>>> import numpy as np
>>> from numpy import linalg as LA
>>> np.set_printoptions(precision=2, suppress=True, linewidth=100)
>>> rnd = lambda a: np.round(a, 2) + 0
>>> E = np.load("x.npy")
>>> print(E)
[[ 4.  0.]
 [-1.  5.]]
>>> O, vecs = LA.qr(E[:, :1])[0], LA.qr(E[:, 1:])[0]
>>> sig = LA.svd(O.T @ vecs, compute_uv=False)
>>> print((sig > 0.9).sum())
0
>>> print(rnd(LA.norm(O @ O.T - vecs @ vecs.T, 2)))
0.97
>>> print(rnd(np.degrees(np.arccos(sig.clip(0, 1)))))
[75.96]
>>> print(rnd(sig))
[0.24]
>>> W0 = np.array([[1, 0, 0], [3, 0, 3], [0, 0, 1]])
>>> print(W0)
[[1 0 0]
 [3 0 3]
 [0 0 1]]
>>> B = np.array([[-2, 2, 2], [-1, -1, -1]])
>>> basis = np.kron(B, W0)
>>> print(basis)
[[-2  0  0  2  0  0  2  0  0]
 [-6  0 -6  6  0  6  6  0  6]
 [ 0  0 -2  0  0  2  0  0  2]
 [-1  0  0 -1  0  0 -1  0  0]
 [-3  0 -3 -3  0 -3 -3  0 -3]
 [ 0  0 -1  0  0 -1  0  0 -1]]
>>> print(basis.shape)
(6, 9)
>>> print(LA.matrix_rank(basis))
4
>>> B = W0[0, 0] * W0[1:] - np.outer(W0[1:, 0], W0[0])
>>> print(B)
[[0 0 3]
 [0 0 1]]
>>> print(W0[:, 0] / W0[0, 0])
[1. 3. 0.]
>>> print(np.flatnonzero(~B.round(6).any(axis=1)))
[]
>>> M = np.loadtxt("run10.csv", delimiter=",")
>>> print(M)
[[ 1. -1. -1.  1.  1. -1. -1.  1.]
 [ 1. -1. -1.  1. -1.  1.  1. -1.]
 [ 1.  1.  1.  1.  1.  1.  1.  1.]
 [ 1. -1.  1. -1. -1.  1. -1.  1.]]
>>> B = LA.inv(E)
>>> print(rnd(LA.cond(E)))
1.37
>>> print(rnd(LA.det(E) * LA.det(B)))
1.0
>>> print(np.allclose(B, E.T))
False
>>> print(B)
[[0.25 0.  ]
 [0.05 0.2 ]]
>>> print(rnd(LA.inv(B)))
[[ 4.  0.]
 [-1.  5.]]
>>> print((np.abs(B) > 1e-9).astype(int))
[[1 0]
 [1 1]]
>>> print([round(float(x), 2) for x in LA.svd(W0, compute_uv=False)[:3]])
[4.36, 1.0, 0.0]
>>> print(np.argsort(-LA.norm(W0, axis=0).round(6), kind="stable")[:3])
[0 2 1]
>>> print(rnd(LA.norm(W0, 2) / LA.norm(W0)))
0.97
>>> print(LA.cond(W0) > 100)
True
>>> print(M.reshape(-1, 2))
[[ 1. -1.]
 [-1.  1.]
 [ 1. -1.]
 [-1.  1.]
 [ 1. -1.]
 [-1.  1.]
 [-1.  1.]
 [ 1. -1.]
 [ 1.  1.]
 [ 1.  1.]
 [ 1.  1.]
 [ 1.  1.]
 [ 1. -1.]
 [ 1. -1.]
 [-1.  1.]
 [-1.  1.]]
>>> print(M.ravel(order="F"))
[ 1.  1.  1.  1. -1. -1.  1. -1. -1. -1.  1.  1.  1.  1.  1. -1.  1. -1.  1. -1. -1.  1.  1.  1.
 -1.  1.  1. -1.  1. -1.  1.  1.]
>>> print(M.reshape(2, -1))
[[ 1. -1. -1.  1.  1. -1. -1.  1.  1. -1. -1.  1. -1.  1.  1. -1.]
 [ 1.  1.  1.  1.  1.  1.  1.  1.  1. -1.  1. -1. -1.  1. -1.  1.]]
>>> T = M.reshape(4, 2, -1)
>>> print(T[:, 0])
[[ 1. -1. -1.  1.]
 [ 1. -1. -1.  1.]
 [ 1.  1.  1.  1.]
 [ 1. -1.  1. -1.]]
>>> print(T.shape)
(4, 2, 4)
>>> print(np.swapaxes(T, 1, 2)[2])
[[1. 1.]
 [1. 1.]
 [1. 1.]
 [1. 1.]]
>>> print(T.sum(axis=1))
[[ 2. -2. -2.  2.]
 [ 0.  0.  0.  0.]
 [ 2.  2.  2.  2.]
 [ 0.  0.  0.  0.]]
>>> B = M / LA.norm(M, axis=1)
Traceback (most recent call last):
  File "<python-input-44>", line 1, in <module>
    B = M / LA.norm(M, axis=1)
        ~~^~~~~~~~~~~~~~~~~~~~
ValueError: operands could not be broadcast together with shapes (4,8) (4,) 
>>> B = M / LA.norm(M, axis=1, keepdims=True)
>>> cov = B @ B.T
>>> print(np.degrees(np.arccos(np.clip(cov[0, 3], -1, 1))))
90.0
>>> print(np.argwhere(np.triu(np.abs(cov) > 0.95, 1)))
[]
>>> print(rnd(LA.norm(B, axis=1)))
[1. 1. 1. 1.]
>>> print((np.abs(cov) > 0.9).astype(int))
[[1 0 0 0]
 [0 1 0 0]
 [0 0 1 0]
 [0 0 0 1]]
>>> M @ M
Traceback (most recent call last):
  File "<python-input-51>", line 1, in <module>
    M @ M
    ~~^~~
ValueError: matmul: Input operand 1 has a mismatch in its core dimension 0, with gufunc signature (n?,k),(k,m?)->(n?,m?) (size 4 is different from 8)
>>> cov = M.T @ M
>>> print(rnd(LA.eigvalsh(cov)[::-1]))
[8. 8. 8. 8. 0. 0. 0. 0.]
>>> print(cov)
[[ 4. -2.  0.  2.  0.  2.  0.  2.]
 [-2.  4.  2.  0.  2.  0.  2.  0.]
 [ 0.  2.  4. -2.  0.  2.  0.  2.]
 [ 2.  0. -2.  4.  2.  0.  2.  0.]
 [ 0.  2.  0.  2.  4. -2.  0.  2.]
 [ 2.  0.  2.  0. -2.  4.  2.  0.]
 [ 0.  2.  0.  2.  0.  2.  4. -2.]
 [ 2.  0.  2.  0.  2.  0. -2.  4.]]
>>> print(np.trace(cov), (M ** 2).sum())
32.0 32.0
>>> m1 = np.loadtxt("block1.csv", delimiter=",")
>>> print(rnd(m1))
[[-0.61  0.18 -0.58 -0.39 -0.33]
 [-0.1  -0.14 -0.23  0.84 -0.46]
 [-0.05 -0.84 -0.39 -0.04  0.38]
 [ 0.15 -0.47  0.34 -0.36 -0.71]
 [-0.77 -0.16  0.59  0.13  0.16]]
>>> # keeps lengths
>>> x = np.array([-2, -2, 0, -3, 1])
>>> print(5 - LA.matrix_rank(m1 - np.eye(5), tol=1e-8))
1
>>> print([p for p in range(1, 25) if np.allclose(LA.matrix_power(m1, p), np.eye(5))])
[]
>>> print(rnd(m1.T @ (m1 @ x)))
[-2. -2.  0. -3.  1.]
>>> print(rnd(LA.det(m1)))
1.0
>>> print(rnd(np.sort(np.abs(np.degrees(np.angle(LA.eigvals(m1)))))))
[  0.    99.99  99.99 174.65 174.65]
>>> J = np.array([[3, 4, 5, 3],
...     [2, 4, 8, 9],
...     [4, 2, 0, 4],
...     [5, 5, 9, 8],
...     [8, 2, 8, 0],
...     [4, 6, 4, 5],
...     [1, 2, 5, 4]])
>>> print(J)
[[3 4 5 3]
 [2 4 8 9]
 [4 2 0 4]
 [5 5 9 8]
 [8 2 8 0]
 [4 6 4 5]
 [1 2 5 4]]
>>> Uu, sig, Vh = LA.svd(W0)
>>> print(rnd(sig))
[4.36 1.   0.  ]
>>> B = Uu[:, :2] @ np.diag(sig[:2]) @ Vh[:2]
>>> print(rnd(LA.norm(W0 - B, 2)), sig[2])
0.0 0.0
>>> print(rnd(np.abs(W0 - B).max()))
0.0
>>> print(LA.matrix_rank(B))
2
>>> x = np.array([2, 1, 3, 1, 2, 0, 1, -3])
>>> print(np.sign((M @ x).round(6)))
[-1.  1.  1. -1.]
>>> print((M * x).sum(axis=1))
[-3.  1.  7. -3.]
>>> print((M @ x).argmax())
2
>>> print(M @ np.eye(8)[4])
[ 1. -1.  1. -1.]
>>> print(M @ np.ones(8))
[0. 0. 8. 0.]
>>> print(np.einsum("ij,j->i", M, x))
[-3.  1.  7. -3.]
>>> x = np.array([-1, 1, 0, -4])
>>> y = J @ x
>>> c, lr = np.zeros(4), 1 / LA.norm(J, 2) ** 2
>>> for i in range(25):
...     c -= lr * J.T @ (J @ c - y)
...     if i % 5 == 0: print(i, round(LA.norm(J @ c - y), 2))
... 
0 17.1
5 11.84
10 9.08
15 7.62
20 6.77
>>> print(rnd(c))
[-0.16 -0.63 -0.46 -2.89]
>>> print(rnd(LA.cond(J)))
9.01
>>> B = np.c_[J[:, :1] @ np.array([[0]]), np.array([8, 3, 2, -1, -3, 5, 5])]
>>> print(B)
[[ 0  8]
 [ 0  3]
 [ 0  2]
 [ 0 -1]
 [ 0 -3]
 [ 0  5]
 [ 0  5]]
>>> print(rnd(LA.norm(LA.qr(J)[0].T @ B, axis=0) ** 2 / ((B ** 2).sum(axis=0) + 1e-12)))
[0.   0.64]
>>> print(LA.matrix_rank(np.c_[J, B]))
5
>>> print(rnd(LA.norm(B - J @ LA.lstsq(J, B)[0], axis=0)))
[0.   7.05]
>>> print(LA.matrix_rank(B))
1
>>> arr = np.array([[3, 1, 2, 0, 1],
...     [0, 2, 3, 1, 3],
...     [0, 1, 1, 0, 0],
...     [3, 1, 1, 2, 1],
...     [2, 1, 0, 0, 1]])
>>> print(arr)
[[3 1 2 0 1]
 [0 2 3 1 3]
 [0 1 1 0 0]
 [3 1 1 2 1]
 [2 1 0 0 1]]
>>> f = np.array([0, 0, -1])
>>> print(np.cross(arr[1, :3], arr[4, :3]))
[-3  6 -4]
>>> print(np.convolve(arr[1], f))
[ 0  0  0 -2 -3 -1 -3]
>>> print(np.polyval(f, arr[1]))
[-1 -1 -1 -1 -1]
>>> print(rnd(LA.det(arr[::-1])))
-33.0
>>> print(rnd(LA.det(2 * arr)), rnd(LA.det(arr)))
-1056.0 -33.0
>>> print(np.einsum("ij,ji->", arr, arr))
37
>>> print(np.kron(np.eye(2, dtype=int), arr))
[[3 1 2 0 1 0 0 0 0 0]
 [0 2 3 1 3 0 0 0 0 0]
 [0 1 1 0 0 0 0 0 0 0]
 [3 1 1 2 1 0 0 0 0 0]
 [2 1 0 0 1 0 0 0 0 0]
 [0 0 0 0 0 3 1 2 0 1]
 [0 0 0 0 0 0 2 3 1 3]
 [0 0 0 0 0 0 1 1 0 0]
 [0 0 0 0 0 3 1 1 2 1]
 [0 0 0 0 0 2 1 0 0 1]]
>>> print(rnd(LA.eigvals(arr).sum().real))
9.0
>>> print(rnd(np.poly(arr)))
[  1.  -9.  22. -11. -32.  33.]
>>> print(rnd(LA.det(arr.T)))
-33.0
>>> B = arr / LA.norm(arr, axis=1, keepdims=True)
>>> cov = B @ B.T
>>> print(rnd(cov))
[[1.   0.59 0.55 0.84 0.84]
 [0.59 1.   0.74 0.52 0.43]
 [0.55 0.74 1.   0.35 0.29]
 [0.84 0.52 0.35 1.   0.82]
 [0.84 0.43 0.29 0.82 1.  ]]
>>> print(rnd(np.degrees(np.arccos(np.clip(cov[3, 1], -1, 1)))))
58.58
>>> print(rnd(LA.norm(B, axis=1)))
[1. 1. 1. 1. 1.]
>>> rng = np.random.default_rng(7363)
>>> lab = rng.permutation(5)
>>> B = cov[:, lab] * rng.choice([-1, 1], 5)
>>> print(rnd(B))
[[ 0.84 -1.    0.59  0.84  0.55]
 [ 0.43 -0.59  1.    0.52  0.74]
 [ 0.29 -0.55  0.74  0.35  1.  ]
 [ 0.82 -0.84  0.52  1.    0.35]
 [ 1.   -0.84  0.43  0.82  0.29]]
>>> Uu, _, Vh = LA.svd(cov.T @ B)
>>> print(lab)
[4 0 1 3 2]
>>> print(rnd(Uu @ Vh))
[[ 0. -1.  0.  0.  0.]
 [ 0.  0.  1.  0.  0.]
 [ 0.  0.  0.  0.  1.]
 [ 0.  0.  0.  1.  0.]
 [ 1.  0.  0.  0.  0.]]
>>> data = np.load("layer8.npy")
>>> print(rnd(data))
[[0.17 0.17 0.11 0.17 0.11 0.11 0.17]
 [0.23 0.23 0.23 0.08 0.08 0.15 0.  ]
 [0.14 0.   0.43 0.   0.14 0.14 0.14]
 [0.14 0.21 0.14 0.29 0.   0.14 0.07]
 [0.16 0.16 0.05 0.16 0.21 0.16 0.11]
 [0.09 0.09 0.09 0.09 0.18 0.18 0.27]
 [0.12 0.06 0.19 0.12 0.19 0.19 0.12]]
>>> O, R = LA.qr(data)
>>> print(rnd(O.T @ O))
[[1. 0. 0. 0. 0. 0. 0.]
 [0. 1. 0. 0. 0. 0. 0.]
 [0. 0. 1. 0. 0. 0. 0.]
 [0. 0. 0. 1. 0. 0. 0.]
 [0. 0. 0. 0. 1. 0. 0.]
 [0. 0. 0. 0. 0. 1. 0.]
 [0. 0. 0. 0. 0. 0. 1.]]
>>> print(rnd(O @ R))
[[0.17 0.17 0.11 0.17 0.11 0.11 0.17]
 [0.23 0.23 0.23 0.08 0.08 0.15 0.  ]
 [0.14 0.   0.43 0.   0.14 0.14 0.14]
 [0.14 0.21 0.14 0.29 0.   0.14 0.07]
 [0.16 0.16 0.05 0.16 0.21 0.16 0.11]
 [0.09 0.09 0.09 0.09 0.18 0.18 0.27]
 [0.12 0.06 0.19 0.12 0.19 0.19 0.12]]
>>> w1 = np.array([[-7, -4, -5, -1],
...     [-9, 1, -6, 9],
...     [-8, -7, -6, 7],
...     [-1, 9, 8, 2],
...     [0, 4, 6, 8],
...     [8, 8, -2, 1],
...     [1, 6, -4, 0],
...     [3, -3, 4, 2]])
>>> c = np.array([3, 2, -1, -2])
>>> act = np.maximum(M @ w1 + c, 0)
>>> print(act)
[[ 6.  0. 30.  0.]
 [18. 26.  0.  0.]
 [ 0. 16.  0. 26.]
 [ 8.  0.  0.  0.]]
>>> print(LA.matrix_rank(act))
4
>>> print((act > 0).mean(axis=0))
[0.75 0.5  0.25 0.25]
>>> print((act > 0).astype(int))
[[1 0 1 0]
 [1 1 0 0]
 [0 1 0 1]
 [1 0 0 0]]
>>> basis = np.array([[3, 5], [-5, 8], [0, 4], [0, 9]])
>>> print((act @ basis).round(6).argmax(axis=1))
[1 1 1 1]
>>> mat = 0.2 ** np.abs(np.subtract.outer(np.arange(2), np.arange(2)))
>>> print(mat)
[[1.  0.2]
 [0.2 1. ]]
>>> x = np.array([1, 0])
>>> a = np.maximum(mat @ x, 0)
>>> print(mat.T @ a)
[1.04 0.4 ]
>>> print(np.flatnonzero(a > 1e-9))
[0 1]
>>> print(np.maximum(mat @ x, 0) - np.maximum(-mat @ x, 0))
[1.  0.2]
>>> print(mat * (a > 1e-9)[:, None])
[[1.  0.2]
 [0.2 1. ]]
